In [1]: import numpy as np

In [2]: np.set_printoptions(precision=2, suppress=True, linewidth=160, legacy="1.25")

In [3]: arr = np.load("test19.npy")

In [4]: arr
Out[4]: 
array([[  9,   8,   0,   4],
       [  6,   1,   1,   9],
       [  2,   0,   1,   6],
       [  5,   8,   1,   7],
       [  9,   7,   5,   7],
       [  4,   1,   9,   4],
       [  3,   5,   0,   6],
       [  5,   7,   3,   0],
       [  2,   4,   3,   8],
       [  2,   3,   0,   9],
       [  4,   3,   0,   7],
       [  6,   4,   8,   4],
       [ -3,   6,  -2, -14]])

In [5]: th = np.radians(15)

In [6]: Rm = np.eye(4)

In [7]: Rm[0, 0] = Rm[2, 2] = np.cos(th)

In [8]: Rm[0, 2], Rm[2, 0] = -np.sin(th), np.sin(th)

In [9]: Rm
Out[9]: 
array([[ 0.97,  0.  , -0.26,  0.  ],
       [ 0.  ,  1.  ,  0.  ,  0.  ],
       [ 0.26,  0.  ,  0.97,  0.  ],
       [ 0.  ,  0.  ,  0.  ,  1.  ]])

In [10]: out = arr @ Rm.T

In [11]: np.linalg.svd(arr, compute_uv=False), np.linalg.svd(out, compute_uv=False)
Out[11]: (array([33.57, 16.9 , 11.22,  5.54]), array([33.57, 16.9 , 11.22,  5.54]))

In [12]: lab = arr[:, 1] > np.median(arr[:, 1])

In [13]: f = arr[lab].mean(axis=0) - arr[~lab].mean(axis=0)

In [14]: ((arr - arr.mean(axis=0)) @ f > 0).astype(int)
Out[14]: array([1, 0, 0, 1, 0, 0, 0, 1, 0, 0, 0, 0, 1])

In [15]: f
Out[15]: array([ 0.95,  4.55, -1.98, -5.05])

In [16]: lab.astype(int)
Out[16]: array([1, 0, 0, 1, 1, 0, 1, 1, 0, 0, 0, 0, 1])
